% python3 -q
>>> import numpy as np
>>> from numpy import linalg as LA
>>> np.set_printoptions(precision=1, suppress=True, linewidth=140)
>>> feats = np.load("case8.npy")
>>> feats
array([[  2,   2,   1,   1,   0,   1,   0,   2],
       [  4,   4,   2,   3,   2,   0,  -1,   1],
       [  5,   3,   2,   1,   1,   0,  -3,   3],
       [  4,   3,   1,  -1,   1,   1,  -3,   4],
       [  5,   2,  -1,  -1,   1,   3,  -5,   3],
       [  4,   3,  -2,  -1,   0,   2,  -5,   3],
       [  6,   5,  -2,  -1,  -2,   3,  -5,   5],
       [  8,   4,  -2,  -1,   0,   5,  -3,   5],
       [  9,   3,  -4,   1,  -2,   6,  -2,   7],
       [ 10,   2,  -2,  -1,   0,   5,  -3,   6],
       [  9,   4,  -2,   1,  -2,   5,  -4,   4],
       [  9,   3,  -1,  -1,  -1,   3,  -3,   6],
       [  8,   1,  -3,  -1,   1,   4,  -2,   6],
       [ 10,   0,  -3,   0,   3,   3,  -1,   5],
       [  8,   0,  -5,  -1,   5,   5,   1,   7],
       [  9,  -1,  -6,   0,   3,   5,   0,   6],
       [ 11,  -2,  -5,  -1,   2,   4,   0,   7],
       [ 11,  -2,  -4,  -2,   2,   5,   1,   5],
       [ 12,  -2,  -6,  -2,   1,   6,   2,   3],
       [ 11,  -1,  -8,   0,   3,   5,   3,   4],
       [ 11,  -2,  -8,  -1,   4,   4,   5,   6],
       [ 11,  -2,  -8,   1,   5,   2,   3,   8],
       [ 13,  -4,  -9,   3,   5,   1,   1,   7],
       [ 15,  -3, -10,   3,   4,  -1,   3,   9],
       [ 14,  -5, -11,   3,   6,  -3,   3,  11],
       [ 15,  -5,  -9,   5,   8,  -1,   4,   9],
       [ 13,  -5, -10,   6,  10,  -1,   3,   8],
       [ 15,  -5,  -8,   4,   8,   0,   3,   8],
       [ 16,  -7,  -9,   2,  10,  -1,   1,   7],
       [ 17,  -5,  -8,   1,   9,  -2,   2,   7],
       [ 18,  -7,  -8,   1,  10,  -2,   3,   9],
       [ 17,  -9,  -7,   2,  12,  -2,   3,   9]])
>>> gram = np.cov(feats, rowvar=False)
>>> np.corrcoef(feats.T)
array([[ 1. , -0.9, -0.9,  0.4,  0.8, -0.4,  0.7,  0.8],
       [-0.9,  1. ,  0.8, -0.5, -0.9,  0.6, -0.8, -0.7],
       [-0.9,  0.8,  1. , -0.5, -0.7,  0.4, -0.8, -0.8],
       [ 0.4, -0.5, -0.5,  1. ,  0.6, -0.7,  0.5,  0.5],
       [ 0.8, -0.9, -0.7,  0.6,  1. , -0.7,  0.8,  0.7],
       [-0.4,  0.6,  0.4, -0.7, -0.7,  1. , -0.4, -0.4],
       [ 0.7, -0.8, -0.8,  0.5,  0.8, -0.4,  1. ,  0.6],
       [ 0.8, -0.7, -0.8,  0.5,  0.7, -0.4,  0.6,  1. ]])
>>> np.median(feats, axis=0)
array([10.5, -1. , -5. ,  0.5,  2.5,  2.5,  0.5,  6. ])
>>> np.argsort(-feats.std(axis=0).round(6), kind="stable")
array([0, 4, 1, 2, 6, 5, 7, 3])
>>> LA.eigvalsh(gram)[::-1]
array([69.1,  8.7,  3.7,  3.4,  1.5,  1.2,  1. ,  0.5])
>>> np.polyfit(feats[:, 3], feats[:, 2], 1)
array([-0.9, -4.2])
>>> round(float(np.corrcoef(feats[:, 3], feats[:, 2])[0, 1]), 1)
-0.5
